% python3 -q
>>> import numpy as np
>>> np.set_printoptions(precision=1, suppress=True, linewidth=120)
>>> arr = 0.5 ** np.abs(np.subtract.outer(np.arange(5), np.arange(5)))
>>> arr
array([[1. , 0.5, 0.2, 0.1, 0.1],
       [0.5, 1. , 0.5, 0.2, 0.1],
       [0.2, 0.5, 1. , 0.5, 0.2],
       [0.1, 0.2, 0.5, 1. , 0.5],
       [0.1, 0.1, 0.2, 0.5, 1. ]])
>>> f = np.array([-2, -2, 3, 3, -3])
>>> out = arr + np.outer(f, np.eye(5)[3])
>>> out
array([[ 1. ,  0.5,  0.2, -1.9,  0.1],
       [ 0.5,  1. ,  0.5, -1.8,  0.1],
       [ 0.2,  0.5,  1. ,  3.5,  0.2],
       [ 0.1,  0.2,  0.5,  4. ,  0.5],
       [ 0.1,  0.1,  0.2, -2.5,  1. ]])
>>> np.linalg.matrix_rank(out - arr)
np.int64(1)
>>> np.linalg.matrix_rank(np.linalg.inv(out) - np.linalg.inv(arr), tol=1e-8)
np.int64(1)
>>> gram = out.T @ out
>>> np.allclose(gram, gram.T)
True
>>> np.diag(gram)
array([ 1.3,  1.6,  1.6, 41.1,  1.3])
>>> np.linalg.svd(out, compute_uv=False) ** 2
array([41.4,  4. ,  1.1,  0.3,  0.1])
>>> w, evecs = np.linalg.eig(arr)
>>> round(float(np.prod(w)), 1)
0.3
>>> np.round(arr @ evecs[:, 0] - w[0] * evecs[:, 0], 1) + 0
array([0., 0., 0., 0., 0.])
>>> out = np.array([[1.9, 0.6], [1.1, 0.5], [0.2, 1.6], [1.1, -0.4]])
>>> C = np.array([[-0.4, -1.2, -0.5, 0.2], [0.4, -1.4, -0.9, 1.4]])
>>> J = out @ C
>>> J
array([[-0.5, -3.1, -1.5,  1.2],
       [-0.2, -2. , -1. ,  0.9],
       [ 0.6, -2.5, -1.5,  2.3],
       [-0.6, -0.8, -0.2, -0.3]])
>>> np.linalg.norm(J, axis=0)
array([1. , 4.5, 2.4, 2.8])
>>> round(np.linalg.norm(J, "nuc"), 1)
np.float64(7.2)
>>> np.round(np.linalg.norm(J) ** 2 / np.linalg.norm(J, 2) ** 2, 1)
np.float64(1.1)
>>> J @ np.linalg.pinv(J) @ J
array([[-0.5, -3.1, -1.5,  1.2],
       [-0.2, -2. , -1. ,  0.9],
       [ 0.6, -2.5, -1.5,  2.3],
       [-0.6, -0.8, -0.2, -0.3]])
>>> np.allclose(J[:-1].T @ np.linalg.lstsq(J[:-1].T, J[-1])[0], J[-1])
True
>>> round(np.trace(np.linalg.pinv(J) @ J), 1)
np.float64(2.0)
>>> K = np.load("x.npy")
>>> K
array([[1. , 0.7, 0.5, 0.3, 0.2],
       [0.7, 1. , 0.7, 0.5, 0.3],
       [0.5, 0.7, 1. , 0.7, 0.5],
       [0.3, 0.5, 0.7, 1. , 0.7],
       [0.2, 0.3, 0.5, 0.7, 1. ]])
>>> f, r1 = K[4], K[1]
>>> round(float(f @ f), 1)
1.9
>>> round(float(f @ r1), 1)
1.4
>>> pr = (f @ r1) / (f @ f) * f
>>> pr
array([0.2, 0.2, 0.4, 0.5, 0.8])
>>> np.round(r1 - pr, 1) + 0
array([ 0.5,  0.8,  0.3,  0. , -0.5])
>>> np.round(np.linalg.norm(f + r1) ** 2 + np.linalg.norm(f - r1) ** 2, 1)
np.float64(8.4)
>>> round(float((r1 - pr) @ f), 1)
0.0
